$ ipython --no-banner

In [1]: import numpy as np

In [2]: from numpy import linalg as LA

In [3]: np.set_printoptions(precision=3, suppress=True, linewidth=120, legacy="1.25")

In [4]: feats = np.load("data.npy")

In [5]: feats
Out[5]: 
array([[  2.855,   6.935,  -9.502,  -5.749,  -0.494,   0.454],
       [  8.552,  -4.862,   3.808,  -9.577,  -3.081,  -0.823],
       [  4.992,   5.017,  14.102,  11.363,  -5.045,   2.916],
       [  4.187,  -1.837,  -5.032,   8.673,  -8.689,  -1.728],
       [ -2.53 ,  15.015,  -0.208, -11.252,  -3.239,   4.549],
       [ -0.869,  -0.816,  -3.74 ,   5.952, -10.363,   4.624],
       [ -3.942,   4.026,  -7.012,  -7.544,  -1.436,   2.654],
       [ -0.8  ,  -5.361,  -2.328,   3.222,   6.006, -15.161],
       [ -9.872,  -3.333,  -3.882,   1.301,  -2.403,  14.977],
       [ -6.761,  -5.369,  -7.508,   7.866, -19.446,  -3.752],
       [ -7.04 ,  -3.419,  -3.271,   9.705,  13.452,  -3.163],
       [ -7.52 ,   3.517,   2.851,  -0.068,  -4.319,   3.516],
       [ -5.2  ,  -9.901,   9.497,   2.557,  -3.132,   2.389]])

In [6]: left, s, Vt = LA.svd(feats, full_matrices=False)

In [7]: s
Out[7]: array([32.103, 31.167, 25.258, 23.343, 17.803, 13.175])

In [8]: np.round(left.T @ left, 3) + 0
Out[8]: 
array([[1., 0., 0., 0., 0., 0.],
       [0., 1., 0., 0., 0., 0.],
       [0., 0., 1., 0., 0., 0.],
       [0., 0., 0., 1., 0., 0.],
       [0., 0., 0., 0., 1., 0.],
       [0., 0., 0., 0., 0., 1.]])

In [9]: print(round(np.sqrt((s ** 2).sum()), 3), round(LA.norm(feats), 3))
60.625 60.625

In [10]: np.cumsum(s ** 2) / np.sum(s ** 2)
Out[10]: array([0.28 , 0.545, 0.718, 0.867, 0.953, 1.   ])

In [11]: print(np.round(left.T @ feats @ Vt.T, 3) + 0)
[[32.103  0.     0.     0.     0.     0.   ]
 [ 0.    31.167  0.     0.     0.     0.   ]
 [ 0.     0.    25.258  0.     0.     0.   ]
 [ 0.     0.     0.    23.343  0.     0.   ]
 [ 0.     0.     0.     0.    17.803  0.   ]
 [ 0.     0.     0.     0.     0.    13.175]]

In [12]: J = np.loadtxt("block10.csv", delimiter=",")

In [13]: J
Out[13]: 
array([[ 2.,  3.,  0.,  3.,  1.,  1.,  0.,  0.,  2.,  2.,  2.,  0.,  2.],
       [ 0.,  2.,  2.,  2.,  2.,  0.,  3.,  1.,  1.,  3.,  0.,  3.,  1.],
       [ 0.,  1.,  2.,  3.,  2.,  3.,  0.,  3.,  1.,  3.,  1.,  1.,  0.],
       [ 3.,  0.,  3.,  0.,  3.,  2.,  0.,  3.,  2.,  2.,  2.,  2.,  0.],
       [ 0.,  3.,  3.,  1.,  1.,  0.,  0.,  0.,  1.,  1.,  0.,  3.,  3.],
       [ 1.,  1.,  3.,  0.,  1.,  3.,  3.,  1.,  2.,  2.,  0.,  0.,  2.],
       [ 1.,  0.,  1.,  0.,  0.,  0.,  3.,  0.,  0.,  2.,  3.,  1.,  1.],
       [ 3.,  1.,  1.,  1.,  2.,  2.,  1.,  2.,  0.,  1.,  1.,  2.,  0.],
       [ 2.,  1.,  3.,  1.,  0.,  0.,  3.,  3.,  3.,  2.,  3.,  2.,  2.],
       [ 0.,  1.,  2.,  2.,  1.,  1.,  1.,  2.,  1.,  3.,  1.,  3.,  3.],
       [ 3.,  3.,  0.,  3.,  3.,  0.,  1.,  3.,  3.,  3.,  3.,  2.,  3.],
       [ 2., 13., 10., 13., 11.,  1., 15.,  5.,  7., 17.,  2., 15.,  7.]])

In [14]: def softmax(z):
    ...:     e = np.exp(z - z.max(axis=-1, keepdims=True))
    ...:     return e / e.sum(axis=-1, keepdims=True)
    ...: 

In [15]: print(softmax(J[0]))
[0.085 0.232 0.012 0.232 0.031 0.031 0.012 0.012 0.085 0.085 0.085 0.012 0.085]

In [16]: scores = J @ J.T / np.sqrt(13)

In [17]: np.round(softmax(scores), 3) + 0
Out[17]: 
array([[0., 0., 0., 0., 0., 0., 0., 0., 0., 0., 0., 1.],
       [0., 0., 0., 0., 0., 0., 0., 0., 0., 0., 0., 1.],
       [0., 0., 0., 0., 0., 0., 0., 0., 0., 0., 0., 1.],
       [0., 0., 0., 0., 0., 0., 0., 0., 0., 0., 0., 1.],
       [0., 0., 0., 0., 0., 0., 0., 0., 0., 0., 0., 1.],
       [0., 0., 0., 0., 0., 0., 0., 0., 0., 0., 0., 1.],
       [0., 0., 0., 0., 0., 0., 0., 0., 0., 0., 0., 1.],
       [0., 0., 0., 0., 0., 0., 0., 0., 0., 0., 0., 1.],
       [0., 0., 0., 0., 0., 0., 0., 0., 0., 0., 0., 1.],
       [0., 0., 0., 0., 0., 0., 0., 0., 0., 0., 0., 1.],
       [0., 0., 0., 0., 0., 0., 0., 0., 0., 0., 0., 1.],
       [0., 0., 0., 0., 0., 0., 0., 0., 0., 0., 0., 1.]])

In [18]: E = np.load("a.npy")

In [19]: E
Out[19]: 
array([[ 3., -3.,  0.,  0.,  0.,  0.,  0.,  0.,  0.],
       [-3.,  4., -3.,  0.,  0.,  0.,  0.,  0.,  0.],
       [ 0., -3., -3., -3.,  0.,  0.,  0.,  0.,  0.],
       [ 0.,  0., -3.,  0., -3.,  0.,  0.,  0.,  0.],
       [ 0.,  0.,  0., -3., -1., -3.,  0.,  0.,  0.],
       [ 0.,  0.,  0.,  0., -3., -5., -3.,  0.,  0.],
       [ 0.,  0.,  0.,  0.,  0., -3., -3., -3.,  0.],
       [ 0.,  0.,  0.,  0.,  0.,  0., -3., -3., -3.],
       [ 0.,  0.,  0.,  0.,  0.,  0.,  0., -3., -4.]])

In [20]: LA.norm(E, axis=1).argmax()
Out[20]: 5

In [21]: print(LA.norm(E, axis=0))
[4.243 5.831 5.196 4.243 4.359 6.557 5.196 5.196 5.   ]

In [22]: round(LA.norm(E[7], 1), 3), np.round(LA.norm(E[7], np.inf), 3)
Out[22]: (9.0, 3.0)

In [23]: round(LA.norm(E, "nuc"), 3)
Out[23]: 39.146

In [24]: vals, evecs = LA.eigh(E)

In [25]: vec = np.array([1, 2, -3, -2, -3, 1, 0, 2, -2])

In [26]: (np.sign(evecs[:, -1].round(6)) == np.sign(evecs[0, -1].round(6))).astype(int)
Out[26]: array([1, 0, 1, 0, 1, 0, 1, 0, 1])

In [27]: round(float(LA.det(E)), 3)
Out[27]: -50301.0

In [28]: print(round(np.abs(LA.eigvals(E)).max(), 3))
8.858

In [29]: print(np.sort(np.abs(LA.eigvals(E))))
[0.98  1.09  1.634 3.067 3.772 5.744 6.815 7.187 8.858]

In [30]: LA.matrix_power(E, 4)
Out[30]: 
array([[  846., -1119.,   468.,  -108.,    81.,     0.,     0.,     0.,     0.],
       [-1119.,  1687.,  -291.,   441.,     0.,    81.,     0.,     0.,     0.],
       [  468.,  -291.,   981.,   405.,   441.,   243.,    81.,     0.,     0.],
       [ -108.,   441.,   405.,   576.,   354.,   603.,   243.,    81.,     0.],
       [   81.,     0.,   441.,   354.,   856.,  1359.,   846.,   324.,    81.],
       [    0.,    81.,   243.,   603.,  1359.,  2911.,  2004.,  1062.,   405.],
       [    0.,     0.,    81.,   243.,   846.,  2004.,  1791.,  1377.,   846.],
       [    0.,     0.,     0.,    81.,   324.,  1062.,  1377.,  1575.,  1254.],
       [    0.,     0.,     0.,     0.,    81.,   405.,   846.,  1254.,  1147.]])

In [31]: np.round(LA.eigvalsh(E).min(), 3)
Out[31]: -8.858

In [32]: [round(float(LA.det(E[:i, :i])), 2) + 0 for i in range(1, 10)]
Out[32]: [3.0, 3.0, -36.0, -27.0, 351.0, -1512.0, 1377.0, 9477.0, -50301.0]

In [33]: vals, evecs = LA.eigh(E)

In [34]: np.round(evecs.T @ evecs, 3) + 0
Out[34]: 
array([[1., 0., 0., 0., 0., 0., 0., 0., 0.],
       [0., 1., 0., 0., 0., 0., 0., 0., 0.],
       [0., 0., 1., 0., 0., 0., 0., 0., 0.],
       [0., 0., 0., 1., 0., 0., 0., 0., 0.],
       [0., 0., 0., 0., 1., 0., 0., 0., 0.],
       [0., 0., 0., 0., 0., 1., 0., 0., 0.],
       [0., 0., 0., 0., 0., 0., 1., 0., 0.],
       [0., 0., 0., 0., 0., 0., 0., 1., 0.],
       [0., 0., 0., 0., 0., 0., 0., 0., 1.]])

In [35]: np.round(np.abs(evecs[:, -1]), 3) + 0
Out[35]: array([0.555, 0.774, 0.268, 0.135, 0.055, 0.015, 0.005, 0.002, 0.   ])

In [36]: print(round(float(vals.sum()), 3), np.trace(E))
-12.0 -12.0

In [37]: np.unique(vals.round(6) + 0, return_counts=True)[1]
Out[37]: array([1, 1, 1, 1, 1, 1, 1, 1, 1])

In [38]: LA.svd(E, compute_uv=False)
Out[38]: array([8.858, 7.187, 6.815, 5.744, 3.772, 3.067, 1.634, 1.09 , 0.98 ])

In [39]: (vals > 1e-8).sum(), (vals < -1e-8).sum()
Out[39]: (4, 5)

In [40]: M = np.loadtxt("test8.csv", delimiter=",")

In [41]: M
Out[41]: 
array([[5., 1., 4., 1., 4., 4., 1., 4., 1., 1.],
       [2., 1., 5., 2., 5., 2., 5., 4., 3., 5.],
       [1., 5., 5., 3., 3., 1., 4., 0., 5., 4.],
       [3., 5., 0., 3., 0., 4., 4., 2., 5., 2.],
       [4., 2., 1., 3., 5., 2., 3., 5., 4., 1.],
       [4., 0., 2., 5., 2., 5., 1., 0., 5., 1.],
       [1., 3., 5., 1., 5., 4., 3., 0., 2., 4.],
       [5., 5., 2., 5., 3., 3., 5., 3., 0., 0.],
       [2., 0., 1., 5., 0., 5., 2., 3., 0., 2.],
       [0., 0., 4., 3., 0., 4., 1., 3., 2., 4.]])

In [42]: other = np.c_[feats[:, :1] @ np.array([[-7]]), np.array([1, -3, 1, -3, 1, -2, 2, 1, 3, 3, -3, 3, 2])]

In [43]: other
Out[43]: 
array([[-19.985,   1.   ],
       [-59.864,  -3.   ],
       [-34.944,   1.   ],
       [-29.309,  -3.   ],
       [ 17.71 ,   1.   ],
       [  6.083,  -2.   ],
       [ 27.594,   2.   ],
       [  5.6  ,   1.   ],
       [ 69.104,   3.   ],
       [ 47.327,   3.   ],
       [ 49.28 ,  -3.   ],
       [ 52.64 ,   3.   ],
       [ 36.4  ,   2.   ]])

In [44]: LA.norm(LA.qr(feats)[0].T @ other, axis=0) ** 2 / ((other ** 2).sum(axis=0) + 1e-12)
Out[44]: array([1.   , 0.599])

In [45]: blk = np.stack([M, -2 * M, M[::-1]])

In [46]: np.einsum("bij,cij->bc", blk, blk)
Out[46]: 
array([[ 1058., -2116.,   692.],
       [-2116.,  4232., -1384.],
       [  692., -1384.,  1058.]])

In [47]: print(blk.shape)
(3, 10, 10)

In [48]: LA.norm(blk, axis=(1, 2))
Out[48]: array([32.527, 65.054, 32.527])

In [49]: LA.matrix_rank(blk.reshape(3, -1))
Out[49]: 2

In [50]: round(float(LA.norm(M, 1)), 3), np.round(LA.norm(M, np.inf), 3)
Out[50]: (34.0, 34.0)

In [51]: np.round(LA.norm(M, 2), 3)
Out[51]: 27.878

In [52]: M[5] @ M[9]
Out[52]: 58.0

In [53]: arr = np.loadtxt("w.csv", delimiter=",")

In [54]: arr
Out[54]: 
array([[3., 3., 0., 0., 0., 1., 1., 2., 0.],
       [2., 0., 0., 2., 0., 2., 2., 2., 0.],
       [0., 0., 3., 0., 3., 0., 0., 0., 3.],
       [3., 2., 0., 0., 0., 3., 3., 2., 0.],
       [0., 0., 3., 0., 3., 0., 0., 0., 3.],
       [0., 2., 0., 1., 0., 2., 0., 3., 0.],
       [3., 0., 0., 3., 0., 3., 2., 3., 0.],
       [3., 0., 0., 1., 0., 3., 0., 0., 0.],
       [0., 0., 3., 0., 0., 0., 0., 0., 0.]])

In [55]: print([round(float(x), 3) for x in LA.svd(arr, compute_uv=False)[:3]])
[11.074, 7.573, 3.892]

In [56]: print(LA.matrix_rank(arr, rtol=0.1))
7
